% python3 -q
>>> import numpy as np
>>> np.set_printoptions(precision=4, suppress=True, linewidth=120, legacy="1.25")
>>> rd = lambda a: np.round(a, 4) + 0
>>> E = np.array([[5, -2, 0, -4], [2, -2, 4, 5], [2, -2, 4, 5]])
>>> E
array([[ 5, -2,  0, -4],
       [ 2, -2,  4,  5],
       [ 2, -2,  4,  5]])
>>> left, sigma, VT = np.linalg.svd(E)
>>> rd(sigma)
array([9.9662, 6.6087, 0.    ])
>>> other = left[:, :2] @ np.diag(sigma[:2]) @ VT[:2]
>>> np.linalg.matrix_rank(other)
2
>>> rd(np.abs(E - other).max())
0.0
>>> rd(other)
array([[ 5., -2.,  0., -4.],
       [ 2., -2.,  4.,  5.],
       [ 2., -2.,  4.,  5.]])
>>> rk = np.linalg.matrix_rank(E)
>>> rk
2
>>> N = np.linalg.svd(E)[2][rk:].T
>>> [int(np.linalg.matrix_rank(np.delete(E, i, axis=0))) for i in range(3)]
[1, 2, 2]
>>> F = np.array([[4.0, 12.0, 4.0, -8.0],
...     [-2.0, -16.0, -6.0, 12.0],
...     [2.0, 16.0, 6.0, -12.0],
...     [-2.0, -16.0, -6.0, 12.0]])
>>> F
array([[  4.,  12.,   4.,  -8.],
       [ -2., -16.,  -6.,  12.],
       [  2.,  16.,   6., -12.],
       [ -2., -16.,  -6.,  12.]])
>>> # rows 1 and 3 are equal
>>> left, sigma, VT = np.linalg.svd(F)
>>> np.argmax(sigma[:-1] / (sigma[1:] + 1e-6)) + 1
2
>>> other = left[:, :2] @ np.diag(sigma[:2]) @ VT[:2]
>>> rd(other)
array([[  4.,  12.,   4.,  -8.],
       [ -2., -16.,  -6.,  12.],
       [  2.,  16.,   6., -12.],
       [ -2., -16.,  -6.,  12.]])
>>> np.linalg.matrix_rank(other)
2
>>> rd(np.linalg.norm(F - other) / np.linalg.norm(F))
0.0
>>> rd(np.linalg.norm(F - other, 2)), rd(sigma[2])
(0.0, 0.0)
>>> rd(F @ np.linalg.pinv(F) @ F)
array([[  4.,  12.,   4.,  -8.],
       [ -2., -16.,  -6.,  12.],
       [  2.,  16.,   6., -12.],
       [ -2., -16.,  -6.,  12.]])
>>> np.allclose(F[:-1].T @ np.linalg.lstsq(F[:-1].T, F[-1])[0], F[-1])
True
>>> np.abs(np.diag(np.linalg.qr(F)[1])) > 1e-9
array([ True,  True, False, False])
>>> rd(np.trace(np.linalg.pinv(F) @ F))
2.0
>>> rk = np.linalg.matrix_rank(F)
>>> rk
2
>>> N = np.linalg.svd(F)[2][rk:].T
>>> np.linalg.matrix_rank(F.T @ F), np.linalg.matrix_rank(F @ F.T)
(2, 2)
>>> np.allclose(F @ N, 0)
True
>>> [int(np.linalg.matrix_rank(np.delete(F, i, axis=0))) for i in range(4)]
[1, 2, 2, 2]
>>> rd(F @ N)
array([[0., 0.],
       [0., 0.],
       [0., 0.],
       [0., 0.]])
>>> [int(np.linalg.matrix_rank(F[:i])) for i in range(1, len(F) + 1)]
[1, 2, 2, 2]
>>> [int(np.linalg.matrix_rank(F[:, :j + 1])) for j in range(4)]
[1, 2, 2, 2]
>>> rd(N @ N.T)
array([[ 0.1, -0.2,  0.1, -0.2],
       [-0.2,  0.4, -0.2,  0.4],
       [ 0.1, -0.2,  0.9,  0.2],
       [-0.2,  0.4,  0.2,  0.6]])
>>> x = np.array([2, -1, -2, 0])
>>> a = np.maximum(F @ x, 0)
>>> np.maximum(F @ x, 0) - np.maximum(-F @ x, 0)
array([-12.,  24., -24.,  24.])
>>> F.T @ a
array([ -96., -768., -288.,  576.])
>>> np.flatnonzero(a > 1e-9)
array([1, 3])
>>> rd(np.tanh(F @ x))
array([-1.,  1., -1.,  1.])
>>> M = np.load("a.npy")
>>> M
array([[-7, -9, -4,  4],
       [-9, -8, -9, -9],
       [-4, -6, -2,  2],
       [ 8, -3, -9,  2]])
>>> (M - M.T) / 2
array([[ 0. ,  0. ,  0. , -2. ],
       [ 0. ,  0. , -1.5, -3. ],
       [ 0. ,  1.5,  0. ,  5.5],
       [ 2. ,  3. , -5.5,  0. ]])
>>> rd(np.abs(np.linalg.eigvals(M)).max())
20.2682
>>> q, V = np.linalg.qr(M[:, :2])[0], np.linalg.qr(M[:, 2:])[0]
>>> sigma = np.linalg.svd(q.T @ V, compute_uv=False)
>>> rd(np.degrees(np.arccos(sigma.clip(0, 1))))
array([ 6.0031, 64.9101])
>>> (sigma > 0.9).sum()
1
>>> rd(sigma)
array([0.9945, 0.424 ])
>>> rd(np.linalg.norm(q @ q.T - V @ V.T, 2))
0.9056
>>> x = np.array([0, -1, -2, -3])
>>> target = M @ x
>>> target
array([ 5, 53,  4, 15])
>>> rd(np.linalg.solve(M.T, M[3]))
array([0., 0., 0., 1.])
>>> rd(np.linalg.solve(M, M[:, 3]))
array([0., 0., 0., 1.])
>>> rd(np.linalg.solve(M, target))
array([ 0., -1., -2., -3.])
